In [1]: import numpy as np

In [2]: np.set_printoptions(suppress=True, linewidth=140)

In [3]: F = np.loadtxt("case11.csv", delimiter=",")

In [4]: F
Out[4]: 
array([[-1.096,  1.186, -5.153, -6.617,  2.015,  4.477],
       [-2.492, -4.573, -2.225,  2.026, -4.484,  3.054],
       [ 7.439, -0.947, -4.079, -1.14 , -2.715, -1.549]])

In [5]: x = np.array([2, -5, 0, -5, 5, 4])

In [6]: h = np.maximum(F @ x, 0)

In [7]: np.round(F.T @ h, 3)
Out[7]: array([ -16.802,   57.546, -295.437, -356.662,   91.64 ,  228.455])

In [8]: B = F / np.linalg.norm(F, axis=1, keepdims=True)

In [9]: G = B @ B.T

In [10]: (np.abs(G) > 0.9).astype(int)
Out[10]: 
array([[1, 0, 0],
       [0, 1, 0],
       [0, 0, 1]])

In [11]: np.argwhere(np.triu(np.abs(G) > 0.95, 1))
Out[11]: array([], shape=(0, 2), dtype=int64)

In [12]: m1 = np.loadtxt("mat.csv", delimiter=",")

In [13]: m1
Out[13]: 
array([[0., 5., 0., 5.],
       [3., 4., 3., 4.],
       [0., 5., 0., 5.],
       [3., 4., 3., 4.]])

In [14]: np.einsum("ii->", m1)
Out[14]: np.float64(8.0)

In [15]: round(float(np.linalg.det(2 * m1)), 3), np.round(np.linalg.det(m1), 3)
Out[15]: (0.0, np.float64(0.0))

In [16]: round(np.linalg.det(m1.T), 3)
Out[16]: np.float64(0.0)

In [17]: round(float(np.linalg.det(m1[::-1])), 3)
Out[17]: 0.0

In [18]: np.einsum("ij,ji->", m1, m1)
Out[18]: np.float64(184.0)

In [19]: print(np.round(np.poly(m1), 3) + 0)
[  1.  -8. -60.   0.   0.]

In [20]: E = np.loadtxt("sample7.csv", delimiter=",")

In [21]: E.round(3)
Out[21]: 
array([[-1.006, -1.025, -1.733,  1.693,  0.095,  1.029],
       [ 2.442,  0.44 , -0.935, -0.091,  0.025,  1.399],
       [ 0.575,  0.452, -0.646,  0.974, -2.22 , -1.473],
       [ 0.431, -2.546,  0.14 , -1.138, -1.004,  0.086],
       [-0.431,  0.363,  1.677,  0.651, -1.452,  1.827],
       [-1.149,  0.967, -1.369, -1.86 , -0.971,  0.684]])

In [22]: np.round(E @ E.T, 3) + 0
Out[22]: 
array([[9., 0., 0., 0., 0., 0.],
       [0., 9., 0., 0., 0., 0.],
       [0., 0., 9., 0., 0., 0.],
       [0., 0., 0., 9., 0., 0.],
       [0., 0., 0., 0., 9., 0.],
       [0., 0., 0., 0., 0., 9.]])

In [23]: print(np.round(np.linalg.norm(E, axis=0), 3))
[3. 3. 3. 3. 3. 3.]

In [24]: np.round(E.T @ E, 3) + 0
Out[24]: 
array([[9., 0., 0., 0., 0., 0.],
       [0., 9., 0., 0., 0., 0.],
       [0., 0., 9., 0., 0., 0.],
       [0., 0., 0., 9., 0., 0.],
       [0., 0., 0., 0., 9., 0.],
       [0., 0., 0., 0., 0., 9.]])

In [25]: print(np.round(np.linalg.svd(E, compute_uv=False), 3))
[3. 3. 3. 3. 3. 3.]

In [26]: B = np.linalg.inv(E)

In [27]: round(np.linalg.cond(E), 3)
Out[27]: np.float64(1.0)

In [28]: print(round(np.linalg.det(E) * np.linalg.det(B), 3))
1.0

In [29]: np.round(np.linalg.inv(B), 3)
Out[29]: 
array([[-1.006, -1.025, -1.733,  1.693,  0.095,  1.029],
       [ 2.442,  0.44 , -0.935, -0.091,  0.025,  1.399],
       [ 0.575,  0.452, -0.646,  0.974, -2.22 , -1.473],
       [ 0.431, -2.546,  0.14 , -1.138, -1.004,  0.086],
       [-0.431,  0.363,  1.677,  0.651, -1.452,  1.827],
       [-1.149,  0.967, -1.369, -1.86 , -0.971,  0.684]])

In [30]: np.round(E @ B, 3) + 0
Out[30]: 
array([[1., 0., 0., 0., 0., 0.],
       [0., 1., 0., 0., 0., 0.],
       [0., 0., 1., 0., 0., 0.],
       [0., 0., 0., 1., 0., 0.],
       [0., 0., 0., 0., 1., 0.],
       [0., 0., 0., 0., 0., 1.]])

In [31]: rng = np.random.default_rng(102)

In [32]: z = rng.permutation(6)

In [33]: B = E[:, z] * rng.choice([-1, 1], 6)

In [34]: B.round(3)
Out[34]: 
array([[ 1.733, -1.029,  1.006, -1.025,  1.693, -0.095],
       [ 0.935, -1.399, -2.442,  0.44 , -0.091, -0.025],
       [ 0.646,  1.473, -0.575,  0.452,  0.974,  2.22 ],
       [-0.14 , -0.086, -0.431, -2.546, -1.138,  1.004],
       [-1.677, -1.827,  0.431,  0.363,  0.651,  1.452],
       [ 1.369, -0.684,  1.149,  0.967, -1.86 ,  0.971]])

In [35]: Uu, _, Vt = np.linalg.svd(E.T @ B)

In [36]: np.round(Uu @ Vt, 3) + 0
Out[36]: 
array([[ 0.,  0., -1.,  0.,  0.,  0.],
       [ 0.,  0.,  0.,  1.,  0.,  0.],
       [-1.,  0.,  0.,  0.,  0.,  0.],
       [ 0.,  0.,  0.,  0.,  1.,  0.],
       [ 0.,  0.,  0.,  0.,  0., -1.],
       [ 0., -1.,  0.,  0.,  0.,  0.]])

In [37]: np.round(np.linalg.lstsq(E, B)[0], 3) + 0
Out[37]: 
array([[ 0.,  0., -1.,  0.,  0.,  0.],
       [ 0.,  0.,  0.,  1.,  0.,  0.],
       [-1.,  0.,  0.,  0.,  0.,  0.],
       [ 0.,  0.,  0.,  0.,  1.,  0.],
       [ 0.,  0.,  0.,  0.,  0., -1.],
       [ 0., -1.,  0.,  0.,  0.,  0.]])

In [38]: np.round(np.linalg.svd(B, compute_uv=False), 3)
Out[38]: array([3., 3., 3., 3., 3., 3.])

In [39]: print(np.linalg.matrix_rank(B))
6

In [40]: np.unravel_index(np.abs(B).argmax(), B.shape)
Out[40]: (np.int64(3), np.int64(3))

In [41]: Q, evecs = np.linalg.qr(E[:, :5])[0], np.linalg.qr(E[:, 5:])[0]

In [42]: sig = np.linalg.svd(Q.T @ evecs, compute_uv=False)

In [43]: (sig > 0.9).sum()
Out[43]: np.int64(0)

In [44]: sig.round(3) + 0
Out[44]: array([0.])

In [45]: feats = np.loadtxt("x.csv", delimiter=",")

In [46]: feats
Out[46]: 
array([[0., 1., 0., 0.],
       [1., 0., 0., 0.],
       [0., 0., 0., 0.],
       [0., 0., 0., 0.]])

In [47]: # rank 2

In [48]: np.trace(feats)
Out[48]: np.float64(0.0)

In [49]: np.round(np.abs(np.linalg.eigvals(feats)).max(), 3)
Out[49]: np.float64(1.0)

In [50]: np.round(np.linalg.matrix_power(feats, 2), 3)
Out[50]: 
array([[1., 0., 0., 0.],
       [0., 1., 0., 0.],
       [0., 0., 0., 0.],
       [0., 0., 0., 0.]])

In [51]: (feats + feats.T) / 2
Out[51]: 
array([[0., 1., 0., 0.],
       [1., 0., 0., 0.],
       [0., 0., 0., 0.],
       [0., 0., 0., 0.]])

In [52]: (feats - feats.T) / 2
Out[52]: 
array([[0., 0., 0., 0.],
       [0., 0., 0., 0.],
       [0., 0., 0., 0.],
       [0., 0., 0., 0.]])

In [53]: print(np.round(np.sort(np.abs(np.linalg.eigvals(feats))), 3))
[0. 0. 1. 1.]

In [54]: np.all(np.linalg.eigvalsh(feats) > 0)
Out[54]: np.False_

In [55]: round(float(np.linalg.eigvalsh(feats).min()), 3)
Out[55]: -1.0

In [56]: P = np.triu(np.array([[9, 5, 6, 4], [0, 6, 4, 2], [5, 2, 3, 5], [0, 6, 5, 8]]), 1) + np.eye(4)

In [57]: B = P @ feats @ np.linalg.inv(P)

In [58]: P @ feats - feats @ P
Out[58]: 
array([[ 5.,  0., -4., -2.],
       [ 0., -5., -6., -4.],
       [ 0.,  0.,  0.,  0.],
       [ 0.,  0.,  0.,  0.]])

In [59]: np.round(np.linalg.det(B), 3)
Out[59]: np.float64(0.0)

In [60]: B
Out[60]: 
array([[   5.,  -24.,   66., -302.],
       [   1.,   -5.,   14.,  -64.],
       [   0.,    0.,    0.,    0.],
       [   0.,    0.,    0.,    0.]])

In [61]: A = np.load("dump.npy")

In [62]: A
Out[62]: 
array([[-3, -5,  5],
       [-3,  3,  0],
       [-1, -2, -2]])

In [63]: B = A / np.linalg.norm(A, axis=1, keepdims=True)

In [64]: G = B @ B.T

In [65]: np.argwhere(np.triu(np.abs(G) > 0.95, 1))
Out[65]: array([], shape=(0, 2), dtype=int64)

In [66]: np.round(np.linalg.norm(B, axis=1), 3)
Out[66]: array([1., 1., 1.])

In [67]: (G - 2 * np.eye(3)).round(6).argmax(axis=1)
Out[67]: array([2, 0, 0])

In [68]: round(np.degrees(np.arccos(np.clip(G[2, 1], -1, 1))), 3)
Out[68]: np.float64(103.633)

In [69]: G.round(3)
Out[69]: 
array([[ 1.   , -0.184,  0.13 ],
       [-0.184,  1.   , -0.236],
       [ 0.13 , -0.236,  1.   ]])

In [70]: (np.abs(G) > 0.9).astype(int)
Out[70]: 
array([[1, 0, 0],
       [0, 1, 0],
       [0, 0, 1]])

In [71]: np.round(np.poly(G), 3)
Out[71]: array([ 1.   , -3.   ,  2.894, -0.905])

In [72]: round(float(np.einsum("ij,ji->", G, G)), 3)
Out[72]: 3.213

In [73]: round(np.linalg.eigvals(G).sum().real, 3)
Out[73]: np.float64(3.0)

In [74]: round(float(np.linalg.det(2 * G)), 3), round(float(np.linalg.det(G)), 3)
Out[74]: (7.239, 0.905)

In [75]: np.round(np.linalg.eigvals(G), 3)
Out[75]: array([1.37 , 0.876, 0.754])

In [76]: round(np.einsum("ii->", G), 3)
Out[76]: np.float64(3.0)

In [77]: print(np.linalg.norm(F, axis=1).argmax())
0

In [78]: np.round(np.linalg.norm(F, axis=0), 3)
Out[78]: array([7.921, 4.818, 6.938, 7.013, 5.616, 5.636])

In [79]: np.round(np.linalg.norm(F) ** 2 / np.linalg.norm(F, 2) ** 2, 3)
Out[79]: np.float64(2.466)

In [80]: round(F[1] @ F[2], 3)
Out[80]: np.float64(0.002)

In [81]: np.round(np.linalg.norm(F, "nuc"), 3)
Out[81]: np.float64(27.1)

In [82]: round(np.linalg.norm(F[1], 1), 3), round(float(np.linalg.norm(F[1], np.inf)), 3)
Out[82]: (np.float64(18.854), 4.573)

In [83]: f = np.array([0, 1, 2])

In [84]: B = A + np.outer(f, np.eye(3)[2])

In [85]: np.linalg.matrix_rank(B - A)
Out[85]: np.int64(1)

In [86]: np.round(np.linalg.det(B) / np.linalg.det(A), 3), round(float(1 + np.linalg.solve(A, f)[2]), 3)
Out[86]: (np.float64(0.473), 0.473)

In [87]: B
Out[87]: 
array([[-3., -5.,  5.],
       [-3.,  3.,  1.],
       [-1., -2.,  0.]])

In [88]: Q, r_ = np.linalg.qr(A)

In [89]: r_.round(3)
Out[89]: 
array([[ 4.359,  1.835, -2.982],
       [ 0.   , -5.885,  2.638],
       [ 0.   ,  0.   , -3.626]])

In [90]: Q.round(3)
Out[90]: 
array([[-0.688,  0.635, -0.351],
       [-0.688, -0.724,  0.039],
       [-0.229,  0.268,  0.936]])

In [91]: round(abs(r_[0, 0]), 3), round(np.linalg.norm(A[:, 0]), 3)
Out[91]: (np.float64(4.359), np.float64(4.359))

In [92]: B = np.array([[-3, 0], [-1, -2]])

In [93]: X = np.tril(B)

In [94]: X
Out[94]: 
array([[-3,  0],
       [-1, -2]])

In [95]: print(np.round(np.linalg.eigvals(X), 3))
[-2. -3.]

In [96]: np.poly(X)
Out[96]: array([1., 5., 6.])

In [97]: round(np.linalg.det(X.T), 3)
Out[97]: np.float64(6.0)

In [98]: np.kron(np.eye(2, dtype=int), X)
Out[98]: 
array([[-3,  0,  0,  0],
       [-1, -2,  0,  0],
       [ 0,  0, -3,  0],
       [ 0,  0, -1, -2]])

In [99]: np.round(np.linalg.eigvals(X).sum().real, 3)
Out[99]: np.float64(-5.0)

In [100]: np.round(np.linalg.det(2 * X), 3), np.round(np.linalg.det(X), 3)
Out[100]: (np.float64(24.0), np.float64(6.0))

In [101]: round(np.linalg.det(X[::-1]), 3)
Out[101]: np.float64(-6.0)

In [102]: np.einsum("ii->", X)
Out[102]: np.int64(-5)

In [103]: print(np.einsum("ij,ji->", X, X))
13

In [104]: Q, r_ = np.linalg.qr(X)

In [105]: r_.round(3)
Out[105]: 
array([[ 3.162,  0.632],
       [ 0.   , -1.897]])

In [106]: round(abs(r_[0, 0]), 3), round(np.linalg.norm(X[:, 0]), 3)
Out[106]: (np.float64(3.162), np.float64(3.162))

In [107]: np.round(np.sort(np.linalg.eigvals(X)), 3)
Out[107]: array([-3., -2.])

In [108]: [int(np.linalg.matrix_rank(np.linalg.matrix_power(X, p))) for p in range(1, 3)]
Out[108]: [2, 2]

In [109]: np.prod(np.diag(X)), round(float(np.linalg.det(X)), 3)
Out[109]: (np.int64(6), 6.0)

In [110]: (A - A.T) / 2
Out[110]: 
array([[ 0., -1.,  3.],
       [ 1.,  0.,  1.],
       [-3., -1.,  0.]])

In [111]: print(np.allclose(A @ A.T, A.T @ A))
False

In [112]: np.round(np.abs(np.linalg.eigvals(A)).max(), 3)
Out[112]: np.float64(5.165)

In [113]: np.trace(A)
Out[113]: np.int64(-2)

In [114]: np.linalg.matrix_power(A, 2)
Out[114]: 
array([[ 19, -10, -25],
       [  0,  24, -15],
       [ 11,   3,  -1]])

In [115]: G = X.T @ X

In [116]: np.allclose(G, G.T)
Out[116]: True

In [117]: np.round(np.linalg.eigvalsh(G)[::-1], 3)
Out[117]: array([10.606,  3.394])

In [118]: print(np.linalg.matrix_rank(G))
2

In [119]: np.round(np.linalg.svd(X, compute_uv=False) ** 2, 3)
Out[119]: array([10.606,  3.394])

In [120]: print((X @ X.T).shape)
(2, 2)

In [121]: np.diag(G)
Out[121]: array([10,  4])

In [122]: data = np.load("run12.npy")

In [123]: print(data.round(3))
[[ 2.547  0.676 -1.026  0.05   0.713  0.704]
 [ 0.     1.183 -0.032 -1.67  -1.981  0.942]
 [ 0.     2.365  1.122  0.147  0.649 -1.305]
 [-1.091  0.576 -2.397 -0.812  0.707 -0.756]
 [-1.091  0.724  0.311  0.147  1.391  2.287]
 [ 0.364 -0.833  0.92  -2.347  1.308 -0.332]]

In [124]: w1 = np.array([[2, 5, 4, 0, -8],
     ...:     [8, -1, -9, 4, 4],
     ...:     [-8, -1, 7, 4, -8],
     ...:     [4, -9, -5, 5, 0],
     ...:     [4, 3, 8, -6, 1],
     ...:     [7, 8, -6, 2, -2]])

In [125]: c = np.array([-8, 8, -5, -6, -8])

In [126]: H = np.maximum(data @ w1 + c, 0)

In [127]: np.round((H > 0).mean(axis=0), 3)
Out[127]: array([0.5  , 0.833, 0.167, 0.333, 0.167])

In [128]: H.round(3)
Out[128]: 
array([[18.685, 28.399,  0.   ,  0.   ,  0.   ],
       [ 0.   , 23.47 ,  0.   ,  4.026,  0.   ],
       [ 0.   ,  0.   ,  0.   ,  2.179,  0.   ],
       [ 7.894,  7.749,  0.   ,  0.   , 24.431],
       [15.287, 22.657,  0.   ,  0.   ,  0.   ],
       [ 0.   , 32.116, 34.58 ,  0.   ,  0.   ]])

In [129]: basis = np.array([[0, 1, 0], [0, 1, 2], [1, 0, 2], [3, 0, 1], [2, 0, 2]])

In [130]: print(w1 @ basis)
[[-12   7   2]
 [ 11   7  -8]
 [  3  -9   0]
 [ 10  -5 -23]
 [ -8   7  18]
 [ -4  15   2]]

In [131]: np.round(H @ basis, 3)
Out[131]: 
array([[  0.   ,  47.085,  56.799],
       [ 12.078,  23.47 ,  50.967],
       [  6.536,   0.   ,   2.179],
       [ 48.862,  15.644,  64.361],
       [  0.   ,  37.944,  45.314],
       [ 34.58 ,  32.116, 133.392]])

In [132]: print((H @ basis).round(6).argmax(axis=1))
[2 2 0 2 2 2]
